% ipython --no-banner

In [1]: import numpy as np

In [2]: import numpy.linalg as la

In [3]: np.set_printoptions(suppress=True, linewidth=120)

In [4]: J = np.loadtxt("arr.csv", delimiter=",")

In [5]: J
Out[5]: 
array([[ 0.854, -0.09 ,  0.749, -0.837, -0.98 , -0.178, -0.363, -0.664, -0.831],
       [-0.675,  0.03 , -0.786, -0.05 ,  0.939,  0.515,  0.388,  0.711,  0.592],
       [ 0.558, -0.07 ,  0.09 , -0.874, -0.726,  0.31 , -0.04 , -0.06 , -0.585],
       [ 0.537,  0.129,  0.996,  1.   , -0.989, -0.994, -0.831, -0.99 , -0.02 ],
       [ 0.978, -0.245,  0.327, -1.   , -0.997,  0.811, -0.149, -0.226, -0.984],
       [ 0.818,  0.01 ,  0.98 ,  0.923, -0.994, -0.927, -0.706, -0.96 , -0.658],
       [ 0.254,  0.04 ,  0.8  ,  0.901, -0.753, -0.753, -0.397, -0.735, -0.06 ],
       [ 0.319, -0.03 ,  0.149, -0.47 , -0.493,  0.06 , -0.06 , -0.119, -0.319],
       [ 0.07 ,  0.07 ,  0.837,  0.973, -0.653, -0.84 , -0.43 , -0.778,  0.168],
       [ 0.405, -0.02 ,  0.454, -0.1  , -0.701, -0.226, -0.188, -0.388, -0.354],
       [ 0.217,  0.05 ,  0.827,  0.939, -0.749, -0.797, -0.422, -0.766,  0.   ],
       [-0.578,  0.129,  0.653,  0.996,  0.438, -0.848, -0.282, -0.598,  0.706],
       [ 0.558, -0.07 ,  0.09 , -0.874, -0.726,  0.31 , -0.04 , -0.06 , -0.585],
       [-0.686,  0.07 , -0.446,  0.804,  0.892, -0.05 ,  0.188,  0.371,  0.675],
       [ 0.726, -0.226, -0.951, -1.   , -0.226,  0.987,  0.598,  0.923, -0.881],
       [ 0.84 ,  0.08 ,  0.998,  0.999, -0.999, -0.993, -0.872, -0.995, -0.551],
       [ 0.565, -0.159, -0.856, -0.999, -0.159,  0.943,  0.446,  0.808, -0.744],
       [ 0.735, -0.129, -0.254, -0.992, -0.818,  0.711,  0.09 ,  0.245, -0.793],
       [ 0.01 , -0.02 , -0.282, -0.523,  0.149,  0.3  ,  0.11 ,  0.245, -0.07 ],
       [ 0.821, -0.01 ,  0.964,  0.774, -0.992, -0.869, -0.647, -0.934, -0.696],
       [ 0.09 , -0.178, -0.989, -1.   ,  0.874,  0.992,  0.757,  0.978, -0.558]])

In [6]: Z = J[[13, 15]].astype(float)

In [7]: for _ in range(3):
   ...:     lab = la.norm(J[:, None] - Z, axis=-1).argmin(axis=1)
   ...:     Z = np.array([J[lab == j].mean(axis=0) for j in range(2)])
   ...: 

In [8]: lab
Out[8]: array([1, 0, 1, 1, 1, 1, 1, 1, 1, 1, 1, 1, 1, 0, 0, 1, 0, 0, 0, 1, 0])

In [9]: np.abs(Z[1] - Z[0]).argmax()
Out[9]: np.int64(2)

In [10]: np.bincount(lab)
Out[10]: array([ 7, 14])

In [11]: u = np.array([-4, 8])

In [12]: np.round(np.cross(J[14, :3], J[8, :3]), 3)
Out[12]: array([-0.123, -0.674,  0.067])

In [13]: np.round(np.convolve(J[14], u), 3)
Out[13]: array([-2.904,  6.712,  1.996, -3.608, -7.096, -5.756,  5.504,  1.092, 10.908, -7.048])

In [14]: theta = np.radians(45)

In [15]: Rm = np.eye(9)

In [16]: Rm[4, 4] = Rm[1, 1] = np.cos(theta)

In [17]: Rm[4, 1], Rm[1, 4] = -np.sin(theta), np.sin(theta)

In [18]: Rm.round(3)
Out[18]: 
array([[ 1.   ,  0.   ,  0.   ,  0.   ,  0.   ,  0.   ,  0.   ,  0.   ,  0.   ],
       [ 0.   ,  0.707,  0.   ,  0.   ,  0.707,  0.   ,  0.   ,  0.   ,  0.   ],
       [ 0.   ,  0.   ,  1.   ,  0.   ,  0.   ,  0.   ,  0.   ,  0.   ,  0.   ],
       [ 0.   ,  0.   ,  0.   ,  1.   ,  0.   ,  0.   ,  0.   ,  0.   ,  0.   ],
       [ 0.   , -0.707,  0.   ,  0.   ,  0.707,  0.   ,  0.   ,  0.   ,  0.   ],
       [ 0.   ,  0.   ,  0.   ,  0.   ,  0.   ,  1.   ,  0.   ,  0.   ,  0.   ],
       [ 0.   ,  0.   ,  0.   ,  0.   ,  0.   ,  0.   ,  1.   ,  0.   ,  0.   ],
       [ 0.   ,  0.   ,  0.   ,  0.   ,  0.   ,  0.   ,  0.   ,  1.   ,  0.   ],
       [ 0.   ,  0.   ,  0.   ,  0.   ,  0.   ,  0.   ,  0.   ,  0.   ,  1.   ]])

In [19]: B = J @ Rm.T

In [20]: np.round(la.svd(J, compute_uv=False), 3), np.round(la.svd(B, compute_uv=False), 3)
Out[20]: 
(array([7.015, 5.22 , 1.363, 0.79 , 0.488, 0.409, 0.132, 0.043, 0.017]),
 array([7.015, 5.22 , 1.363, 0.79 , 0.488, 0.409, 0.132, 0.043, 0.017]))

In [21]: np.allclose(la.norm(J, axis=1), la.norm(B, axis=1))
Out[21]: True
